>>> import numpy as np
>>> np.set_printoptions(suppress=True, linewidth=120)
>>> A2 = np.array([[0, 1], [-1, 0]])
>>> cent = np.array([[1, 0], [-2, -1]])
>>> A = np.kron(A2, cent)
>>> A
array([[ 0,  0,  1,  0],
       [ 0,  0, -2, -1],
       [-1,  0,  0,  0],
       [ 2,  1,  0,  0]])
>>> A2 = A / np.linalg.norm(A, axis=1, keepdims=True)
>>> G = A2 @ A2.T
>>> (G - 2 * np.eye(4)).round(6).argmax(axis=1)
array([2, 2, 0, 0])
>>> G.round(2)
array([[ 1.  , -0.89,  0.  ,  0.  ],
       [-0.89,  1.  ,  0.  ,  0.  ],
       [ 0.  ,  0.  ,  1.  , -0.89],
       [ 0.  ,  0.  , -0.89,  1.  ]])
>>> np.argwhere(np.triu(np.abs(G) > 0.95, 1))
array([], shape=(0, 2), dtype=int64)
>>> round(float(np.degrees(np.arccos(np.clip(G[3, 2], -1, 1)))), 2)
153.43
>>> x = np.ones(4)
>>> for _ in range(3):
...     x = G @ x
...     x /= np.linalg.norm(x)
...     print(round(x @ G @ x, 2))
... 
0.11
0.11
0.11
>>> round(float(np.linalg.eigvalsh(G)[-1]), 2)
1.89
>>> A2 = np.linalg.inv(A)
>>> np.allclose(A2, A.T)
False
>>> np.round(np.linalg.slogdet(A)[0], 2)
np.float64(1.0)
>>> A @ A2
array([[1., 0., 0., 0.],
       [0., 1., 0., 0.],
       [0., 0., 1., 0.],
       [0., 0., 0., 1.]])
>>> x = np.array([-8, -9, 9, 9])
>>> (A @ x).argmax()
np.int64(0)
>>> A @ (2 * x)
array([ 18, -54,  16, -50])
>>> A * x
array([[  0,   0,   9,   0],
       [  0,   0, -18,  -9],
       [  8,   0,   0,   0],
       [-16,  -9,   0,   0]])
>>> np.linalg.norm(A @ x) <= np.linalg.norm(A, 2) * np.linalg.norm(x) + 1e-9
np.True_
>>> A @ np.eye(4)[0]
array([ 0.,  0., -1.,  2.])
>>> np.sign((A @ x).round(6))
array([ 1, -1,  1, -1])
>>> arr = np.load("run2.npy")
>>> arr
array([[0, 0, 1],
       [0, 1, 0],
       [1, 0, 0]])
>>> w, vecs = np.linalg.eigh(arr)
>>> np.round(vecs.T @ arr @ vecs, 2) + 0
array([[-1.,  0.,  0.],
       [ 0.,  1.,  0.],
       [ 0.,  0.,  1.]])
>>> w.sum(), np.trace(arr)
(np.float64(1.0), np.int64(1))
>>> np.round(np.linalg.eigvalsh(arr + 4 * np.eye(3)), 2)
array([3., 5., 5.])
>>> (w > 1e-8).sum(), (w < -1e-8).sum()
(np.int64(2), np.int64(1))
>>> np.unique(w.round(6) + 0, return_counts=True)[1]
array([1, 2])
>>> f = np.array([5, 2, -3])
>>> A2 = arr + np.outer(f, np.eye(3)[2])
>>> np.linalg.matrix_rank(A2 - arr)
np.int64(1)
>>> np.round(np.linalg.det(A2) / np.linalg.det(arr), 2), round(float(1 + np.linalg.solve(arr, f)[2]), 2)
(np.float64(6.0), 6.0)
>>> np.all(np.linalg.eigvalsh(arr) > 0)
np.False_
>>> round(np.linalg.eigvalsh(arr).min(), 2)
np.float64(-1.0)
>>> [round(float(np.linalg.det(arr[:i, :i])), 2) + 0 for i in range(1, 4)]
[0.0, 0.0, -1.0]
>>> data = np.array([[0.5, -1.3, 0.3, -1.3],
...     [-0.1, 1.0, 0.2, -1.4],
...     [-0.8, 1.9, -0.1, -0.1]])
>>> data
array([[ 0.5, -1.3,  0.3, -1.3],
       [-0.1,  1. ,  0.2, -1.4],
       [-0.8,  1.9, -0.1, -0.1]])
>>> Uu, sv, Vh = np.linalg.svd(data)
>>> sv.round(2)
array([2.68, 1.95, 0.19])
>>> A2 = Uu[:, :2] @ np.diag(sv[:2]) @ Vh[:2]
>>> round(np.linalg.norm(data - A2, 2), 2), round(float(sv[2]), 2)
(np.float64(0.19), 0.19)
>>> A2.round(2)
array([[ 0.6 , -1.27,  0.3 , -1.29],
       [-0.19,  0.97,  0.2 , -1.41],
       [-0.69,  1.94, -0.1 , -0.09]])
>>> np.round(np.linalg.norm(data - A2) / np.linalg.norm(data), 2)
np.float64(0.06)
>>> A2 = data / np.linalg.norm(data, axis=1, keepdims=True)
>>> G = A2 @ A2.T
>>> np.argwhere(np.triu(np.abs(G) > 0.95, 1))
array([], shape=(0, 2), dtype=int64)
>>> G[1].round(2)
array([0.16, 1.  , 0.59])
>>> np.round(np.degrees(np.arccos(np.clip(G[1, 0], -1, 1))), 2)
np.float64(80.89)
>>> np.round(np.linalg.norm(A2, axis=1), 2)
array([1., 1., 1.])
>>> blk = np.stack([data, 4 * data, data[::-1]])
>>> np.linalg.matrix_rank(blk.reshape(3, -1))
np.int64(2)
>>> blk.shape
(3, 3, 4)
>>> np.linalg.matrix_rank(blk)
array([3, 3, 3])
>>> x = np.array([0, 5, 5, 2])
>>> np.sign((data @ x).round(6))
array([-1.,  1.,  1.])
>>> data * x
array([[ 0. , -6.5,  1.5, -2.6],
       [-0. ,  5. ,  1. , -2.8],
       [-0. ,  9.5, -0.5, -0.2]])
>>> data @ x
array([-7.6,  3.2,  8.8])
>>> data @ (2 * x)
array([-15.2,   6.4,  17.6])
>>> (data * x).sum(axis=1)
array([-7.6,  3.2,  8.8])
>>> W0 = np.load("block14.npy")
>>> W0
array([[1, 5, 5, 0, 3, 0],
       [4, 3, 0, 5, 5, 1],
       [5, 3, 2, 0, 4, 0],
       [2, 4, 2, 4, 3, 5],
       [2, 3, 2, 5, 3, 3],
       [3, 4, 2, 4, 2, 2]])
>>> Uu, sv, Vh = np.linalg.svd(W0, full_matrices=False)
>>> sv.round(2)
array([17.38,  6.42,  5.01,  2.36,  1.59,  0.77])
>>> Uu.shape, sv.shape, Vh.shape
((6, 6), (6,), (6, 6))
>>> np.round(Uu.T @ W0 @ Vh.T, 2) + 0
array([[17.38,  0.  ,  0.  ,  0.  ,  0.  ,  0.  ],
       [ 0.  ,  6.42,  0.  ,  0.  ,  0.  ,  0.  ],
       [ 0.  ,  0.  ,  5.01,  0.  ,  0.  ,  0.  ],
       [ 0.  ,  0.  ,  0.  ,  2.36,  0.  ,  0.  ],
       [ 0.  ,  0.  ,  0.  ,  0.  ,  1.59,  0.  ],
       [ 0.  ,  0.  ,  0.  ,  0.  ,  0.  ,  0.77]])
>>> np.round(sv / sv[0], 2)
array([1.  , 0.37, 0.29, 0.14, 0.09, 0.04])
>>> np.round(np.abs(Vh[0]), 2)
array([0.4 , 0.51, 0.28, 0.46, 0.47, 0.28])
>>> np.round(np.sqrt((sv ** 2).sum()), 2), round(np.linalg.norm(W0), 2)
(np.float64(19.42), np.float64(19.42))
>>> np.abs(Uu[:, 0]).round(6).argmax()
np.int64(3)
>>> np.round(np.cumsum(sv ** 2) / np.sum(sv ** 2), 2)
array([0.8 , 0.91, 0.98, 0.99, 1.  , 1.  ])
>>> def softmax(z):
...     e = np.exp(z - z.max(axis=-1, keepdims=True))
...     return e / e.sum(axis=-1, keepdims=True)
... 
>>> np.round(softmax(W0).sum(axis=1), 2)
array([1., 1., 1., 1., 1., 1.])
>>> att = W0 @ W0.T / np.sqrt(6)
>>> np.round(softmax(att)[2] @ W0, 2)
array([4.85, 3.02, 1.79, 0.58, 4.1 , 0.13])
>>> x = np.array([-2, 2, 0, 3, -2, -3])
>>> target = W0 @ x
>>> b, lr = np.zeros(6), 1 / np.linalg.norm(W0, 2) ** 2
>>> for i in range(25):
...     b -= lr * W0.T @ (W0 @ b - target)
...     if i % 5 == 0: print(i, round(np.linalg.norm(W0 @ b - target), 2))
... 
0 12.97
5 11.04
10 9.78
15 8.84
20 8.06
>>> round(float(np.linalg.cond(W0)), 2)
22.68
>>> F = np.load("case2.npy")
>>> F
array([[1.  , 0.7 , 0.49, 0.34],
       [0.7 , 1.  , 0.7 , 0.49],
       [0.49, 0.7 , 1.  , 0.7 ],
       [0.34, 0.49, 0.7 , 1.  ]])
>>> Q, vecs = np.linalg.qr(F[:, :1])[0], np.linalg.qr(F[:, 1:])[0]
>>> sv = np.linalg.svd(Q.T @ vecs, compute_uv=False)
>>> (sv > 0.9).sum()
np.int64(1)
>>> np.round(np.degrees(np.arccos(sv.clip(0, 1))), 2)
array([17.91])
>>> sv.round(2)
array([0.95])
>>> w, vecs = np.linalg.eig(F)
>>> np.round(np.sort(np.linalg.eigvals(F @ F)), 2)
array([0.04, 0.1 , 0.57, 7.42])
>>> np.round(np.sort(np.linalg.eigvals(F.T)), 2)
array([0.2 , 0.32, 0.76, 2.72])
>>> w.round(2)
array([2.72, 0.76, 0.32, 0.2 ])
>>> J = np.load("layer9.npy")
>>> J.round(2)
array([[ -1.42,   2.24,   0.23,   3.66],
       [ -1.68,   1.52,   0.51,   3.2 ],
       [ -1.98,  -0.28,   1.06,   1.69],
       [ -0.74,  -0.55,   0.58,   0.19],
       [ -0.64,  -0.5 ,   0.52,   0.14],
       [ -0.54,   0.63,  -1.08,   1.17],
       [ -0.58,   0.62,  -1.08,   1.2 ],
       [ -2.15,  -0.07,  -0.98,   2.07],
       [ -4.05,  -1.12,  -0.65,   2.93],
       [ -4.54,  -1.41,  -0.55,   3.13],
       [ -6.65,  -2.72,  -0.04,   3.94],
       [-16.93,  -9.77,   2.99,   7.16]])
>>> Uu, sv, Vh = np.linalg.svd(J)
>>> sv.round(2) + 0
array([24.09,  6.64,  2.74,  0.  ])
>>> A2 = Uu[:, :3] @ np.diag(sv[:3]) @ Vh[:3]
>>> A2.round(2)
array([[ -1.42,   2.24,   0.23,   3.66],
       [ -1.68,   1.52,   0.51,   3.2 ],
       [ -1.98,  -0.28,   1.06,   1.69],
       [ -0.74,  -0.55,   0.58,   0.19],
       [ -0.64,  -0.5 ,   0.52,   0.14],
       [ -0.54,   0.63,  -1.08,   1.17],
       [ -0.58,   0.62,  -1.08,   1.2 ],
       [ -2.15,  -0.07,  -0.98,   2.07],
       [ -4.05,  -1.12,  -0.65,   2.93],
       [ -4.54,  -1.41,  -0.55,   3.13],
       [ -6.65,  -2.72,  -0.04,   3.94],
       [-16.93,  -9.77,   2.99,   7.16]])
>>> np.round(np.abs(J - A2).max(), 2)
np.float64(0.0)
>>> np.linalg.matrix_rank(A2)
np.int64(3)
